$ ipython --no-banner

In [1]: import numpy as np

In [2]: np.set_printoptions(precision=3, suppress=True, linewidth=160)

In [3]: rnd = lambda a: np.round(a, 3) + 0

In [4]: arr = np.load("w.npy")

In [5]: rnd(arr)
Out[5]: 
array([[ 0.703, -0.432, -0.063, -0.075, -0.112],
       [-0.432,  0.316, -0.171,  0.01 ,  0.015],
       [-0.063, -0.171,  0.872,  0.155,  0.233],
       [-0.075,  0.01 ,  0.155,  0.033,  0.05 ],
       [-0.112,  0.015,  0.233,  0.05 ,  0.075]])

In [6]: w, vecs = np.linalg.eigh(arr)

In [7]: rnd(vecs.T @ vecs)
Out[7]: 
array([[1., 0., 0., 0., 0.],
       [0., 1., 0., 0., 0.],
       [0., 0., 1., 0., 0.],
       [0., 0., 0., 1., 0.],
       [0., 0., 0., 0., 1.]])

In [8]: rnd(w)
Out[8]: array([0., 0., 0., 1., 1.])

In [9]: rnd(np.linalg.eigvalsh(arr + 4 * np.eye(5)))
Out[9]: array([4., 4., 4., 5., 5.])

In [10]: np.unique(w.round(6) + 0, return_counts=True)[1]
Out[10]: array([3, 2])

In [11]: rnd(np.linalg.eigvalsh(arr @ arr))
Out[11]: array([0., 0., 0., 1., 1.])

In [12]: (w > 1e-8).sum(), (w < -1e-8).sum()
Out[12]: (np.int64(2), np.int64(0))

In [13]: rnd(np.trace(np.linalg.pinv(arr) @ arr))
Out[13]: np.float64(2.0)

In [14]: np.abs(np.diag(np.linalg.qr(arr)[1])) > 1e-9
Out[14]: array([ True,  True, False, False, False])

In [15]: np.allclose(arr[:-1].T @ np.linalg.lstsq(arr[:-1].T, arr[-1])[0], arr[-1])
Out[15]: True

In [16]: vec = np.array([2, 2, 1, 1, 1])

In [17]: rnd(np.linalg.eigvalsh(2 * arr - np.eye(5)))
Out[17]: array([-1., -1., -1.,  1.,  1.])

In [18]: rnd(arr @ vec)
Out[18]: array([ 0.292, -0.378,  0.792,  0.109,  0.164])

In [19]: rnd(np.trace(arr))
Out[19]: np.float64(2.0)

In [20]: rnd((vec - arr @ vec) @ (arr @ vec))
Out[20]: np.float64(0.0)

In [21]: vec = np.array([2, 2, 0, 2, 0])

In [22]: np.sign((arr @ vec).round(6))
Out[22]: array([ 1., -1., -1., -1., -1.])

In [23]: (arr @ vec).argmax()
Out[23]: np.int64(0)

In [24]: np.linalg.norm(arr @ vec) <= np.linalg.norm(arr, 2) * np.linalg.norm(vec) + 1e-9
Out[24]: np.True_

In [25]: M = np.load("arr.npy")

In [26]: M
Out[26]: 
array([[4., 1., 1., 1., 1., 1., 1., 1., 1.],
       [1., 4., 1., 1., 1., 1., 1., 1., 1.],
       [1., 1., 4., 1., 1., 1., 1., 1., 1.],
       [1., 1., 1., 4., 1., 1., 1., 1., 1.],
       [1., 1., 1., 1., 4., 1., 1., 1., 1.],
       [1., 1., 1., 1., 1., 4., 1., 1., 1.],
       [1., 1., 1., 1., 1., 1., 4., 1., 1.],
       [1., 1., 1., 1., 1., 1., 1., 4., 1.],
       [1., 1., 1., 1., 1., 1., 1., 1., 4.]])

In [27]: # symmetric

In [28]: w, vecs = np.linalg.eigh(M)

In [29]: rnd(w)
Out[29]: array([ 3.,  3.,  3.,  3.,  3.,  3.,  3.,  3., 12.])

In [30]: rnd(np.abs(vecs[:, -1]))
Out[30]: array([0.333, 0.333, 0.333, 0.333, 0.333, 0.333, 0.333, 0.333, 0.333])

In [31]: rnd(np.linalg.eigvalsh(M @ M))
Out[31]: array([  9.,   9.,   9.,   9.,   9.,   9.,   9.,   9., 144.])

In [32]: w.sum(), np.trace(M)
Out[32]: (np.float64(36.0), np.float64(36.0))

In [33]: rnd(vecs @ np.diag(w) @ vecs.T)
Out[33]: 
array([[4., 1., 1., 1., 1., 1., 1., 1., 1.],
       [1., 4., 1., 1., 1., 1., 1., 1., 1.],
       [1., 1., 4., 1., 1., 1., 1., 1., 1.],
       [1., 1., 1., 4., 1., 1., 1., 1., 1.],
       [1., 1., 1., 1., 4., 1., 1., 1., 1.],
       [1., 1., 1., 1., 1., 4., 1., 1., 1.],
       [1., 1., 1., 1., 1., 1., 4., 1., 1.],
       [1., 1., 1., 1., 1., 1., 1., 4., 1.],
       [1., 1., 1., 1., 1., 1., 1., 1., 4.]])

In [34]: rnd(np.linalg.eigvalsh(M + 4 * np.eye(9)))
Out[34]: array([ 7.,  7.,  7.,  7.,  7.,  7.,  7.,  7., 16.])

In [35]: vec = np.ones(9)

In [36]: for _ in range(3):
    ...:     vec = M @ vec
    ...:     vec /= np.linalg.norm(vec)
    ...:     print(round(vec @ M @ vec, 3))
    ...: 
12.0
12.0
12.0

In [37]: rnd(vec)
Out[37]: array([0.333, 0.333, 0.333, 0.333, 0.333, 0.333, 0.333, 0.333, 0.333])

In [38]: B = M[0, 0] * M[1:] - np.outer(M[1:, 0], M[0])

In [39]: B
Out[39]: 
array([[ 0., 15.,  3.,  3.,  3.,  3.,  3.,  3.,  3.],
       [ 0.,  3., 15.,  3.,  3.,  3.,  3.,  3.,  3.],
       [ 0.,  3.,  3., 15.,  3.,  3.,  3.,  3.,  3.],
       [ 0.,  3.,  3.,  3., 15.,  3.,  3.,  3.,  3.],
       [ 0.,  3.,  3.,  3.,  3., 15.,  3.,  3.,  3.],
       [ 0.,  3.,  3.,  3.,  3.,  3., 15.,  3.,  3.],
       [ 0.,  3.,  3.,  3.,  3.,  3.,  3., 15.,  3.],
       [ 0.,  3.,  3.,  3.,  3.,  3.,  3.,  3., 15.]])

In [40]: np.linalg.matrix_rank(B), np.linalg.matrix_rank(M)
Out[40]: (np.int64(8), np.int64(9))

In [41]: M[:, 0] / M[0, 0]
Out[41]: array([1.  , 0.25, 0.25, 0.25, 0.25, 0.25, 0.25, 0.25, 0.25])

In [42]: W = np.array([[-1, 3, 3, -2],
    ...:     [3, -3, 2, 2],
    ...:     [3, 1, 0, 1],
    ...:     [-2, 0, 2, -2],
    ...:     [-3, -2, 0, 0],
    ...:     [1, -3, 0, -1],
    ...:     [2, 1, -3, 3],
    ...:     [-2, 0, 2, 2],
    ...:     [-2, 1, 0, -3]])

In [43]: c = np.array([-1, -1, 1, 1])

In [44]: hid = np.maximum(M @ W + c, 0)

In [45]: rnd((hid > 0).mean(axis=0))
Out[45]: array([0.444, 0.111, 0.889, 0.556])

In [46]: np.linalg.matrix_rank(hid)
Out[46]: np.int64(4)

In [47]: basis = np.array([[0, 2], [0, 2], [0, 0], [1, 1]])

In [48]: W @ basis
Out[48]: 
array([[ -2,   2],
       [  2,   2],
       [  1,   9],
       [ -2,  -6],
       [  0, -10],
       [ -1,  -5],
       [  3,   9],
       [  2,  -2],
       [ -3,  -5]])

In [49]: data = np.load("block15.npy")

In [50]: data
Out[50]: 
array([[ 0.193, -1.162, -0.666, -0.28 ,  1.266, -0.045,  0.402, -3.455,  1.139],
       [ 0.344, -0.942,  0.076, -0.632,  0.345, -1.122, -0.109,  0.147,  0.169],
       [ 1.013,  1.996,  1.708,  1.881, -1.553,  1.518, -1.284,  2.517,  2.035],
       [-0.492,  1.013,  1.026,  0.229, -0.337,  0.431,  0.24 ,  0.057, -0.171],
       [-0.346,  0.458, -0.187,  1.105, -1.014, -0.046, -1.022,  0.107,  3.738],
       [-0.922,  2.865, -1.326,  0.136, -2.687,  0.729,  0.758,  3.864, -0.321],
       [ 1.345,  2.182, -0.102,  1.638, -1.105,  1.478,  0.475,  3.002, -2.631],
       [-0.067, -1.268,  1.138, -0.109,  1.158,  0.294, -0.048, -2.022,  0.812],
       [ 0.306,  1.446, -2.398,  0.664, -1.829,  0.752, -0.17 ,  4.077, -0.29 ],
       [ 0.361,  0.663, -1.887,  0.515, -1.013, -0.186, -0.102,  1.024,  0.189],
       [-1.197, -1.394,  1.675, -0.482,  0.781, -0.482, -0.038, -3.029,  0.637],
       [-0.128,  1.119, -1.234,  0.087, -0.473,  0.883,  0.173,  0.765, -0.573]])

In [51]: B = np.c_[data[:, :6] @ np.array([[2, -1, -2, -2, -1, 1],
    ...:     [-2, 0, -2, -1, -2, -2],
    ...:     [0, -2, 1, 2, -2, -2],
    ...:     [0, -2, 1, 2, 2, 0],
    ...:     [-1, -2, -1, -1, 0, 1],
    ...:     [0, 0, 2, 0, 0, 2]]), np.array([5, 2, 0, 5, 1, 0, 5, 0, 2, 0, 3, 0])]

In [52]: rnd(B)
Out[52]: 
array([[ 1.444, -0.833, -0.364, -2.382,  2.903,  5.025,  5.   ],
       [ 2.227,  0.078, -1.949, -1.203,  0.124,  0.177,  2.   ],
       [-0.413, -5.085,  2.16 ,  4.709, -4.659, -4.912,  0.   ],
       [-2.673, -1.344,  1.412,  2.818, -3.128, -4.045,  5.   ],
       [-0.594,  0.538,  1.616,  3.084,  2.014, -1.994,  1.   ],
       [-4.887,  8.676, -0.931, -0.714, -1.884, -5.229,  0.   ],
       [-0.569, -2.207, -1.457, -0.695, -2.229, -0.964,  5.   ],
       [ 1.244, -4.307,  3.129,  2.302,  0.109,  1.939,  0.   ],
       [-0.451,  6.82 , -1.905, -3.697,  2.926,  1.885,  2.   ],
       [ 0.409,  4.409, -2.779, -3.116,  3.117,  1.424,  0.   ],
       [-0.387, -2.751,  4.63 ,  5.393, -0.329, -1.942,  3.   ],
       [-2.021,  3.368, -0.89 , -2.684,  0.532,  1.395,  0.   ]])

In [53]: rnd(np.linalg.norm(np.linalg.qr(data)[0].T @ B, axis=0) ** 2 / ((B ** 2).sum(axis=0) + 1e-12))
Out[53]: array([1.   , 1.   , 1.   , 1.   , 1.   , 1.   , 0.461])

In [54]: np.linalg.matrix_rank(B)
Out[54]: np.int64(7)

In [55]: rnd(np.linalg.lstsq(data, B[:, 0])[0])
Out[55]: array([ 2., -2.,  0.,  0., -1.,  0.,  0.,  0.,  0.])

In [56]: mat = np.load("dump.npy")

In [57]: mat
Out[57]: 
array([[ 2,  3,  0,  0,  0,  0],
       [-1,  2,  0,  0,  0,  0],
       [-1,  1,  0,  0,  0,  0],
       [ 0,  0,  2,  3,  0,  0],
       [ 0,  0, -1,  2,  0,  0],
       [ 0,  0, -1,  1,  0,  0],
       [ 0,  0,  0,  0,  2,  3],
       [ 0,  0,  0,  0, -1,  2],
       [ 0,  0,  0,  0, -1,  1]])

In [58]: P = mat @ np.linalg.solve(mat.T @ mat, mat.T)

In [59]: np.trace(P)
Out[59]: np.float64(6.0)

In [60]: rnd(P)
Out[60]: 
array([[ 0.987,  0.067, -0.093,  0.   ,  0.   ,  0.   ,  0.   ,  0.   ,  0.   ],
       [ 0.067,  0.667,  0.467,  0.   ,  0.   ,  0.   ,  0.   ,  0.   ,  0.   ],
       [-0.093,  0.467,  0.347,  0.   ,  0.   ,  0.   ,  0.   ,  0.   ,  0.   ],
       [ 0.   ,  0.   ,  0.   ,  0.987,  0.067, -0.093,  0.   ,  0.   ,  0.   ],
       [ 0.   ,  0.   ,  0.   ,  0.067,  0.667,  0.467,  0.   ,  0.   ,  0.   ],
       [ 0.   ,  0.   ,  0.   , -0.093,  0.467,  0.347,  0.   ,  0.   ,  0.   ],
       [ 0.   ,  0.   ,  0.   ,  0.   ,  0.   ,  0.   ,  0.987,  0.067, -0.093],
       [ 0.   ,  0.   ,  0.   ,  0.   ,  0.   ,  0.   ,  0.067,  0.667,  0.467],
       [ 0.   ,  0.   ,  0.   ,  0.   ,  0.   ,  0.   , -0.093,  0.467,  0.347]])

In [61]: rnd(np.diag(P))
Out[61]: array([0.987, 0.667, 0.347, 0.987, 0.667, 0.347, 0.987, 0.667, 0.347])

In [62]: rnd(np.linalg.eigvalsh(P))
Out[62]: array([0., 0., 0., 1., 1., 1., 1., 1., 1.])

In [63]: np.allclose(P @ P, P)
Out[63]: True

In [64]: rnd(P @ mat[:, 0])
Out[64]: array([ 2., -1., -1.,  0.,  0.,  0.,  0.,  0.,  0.])
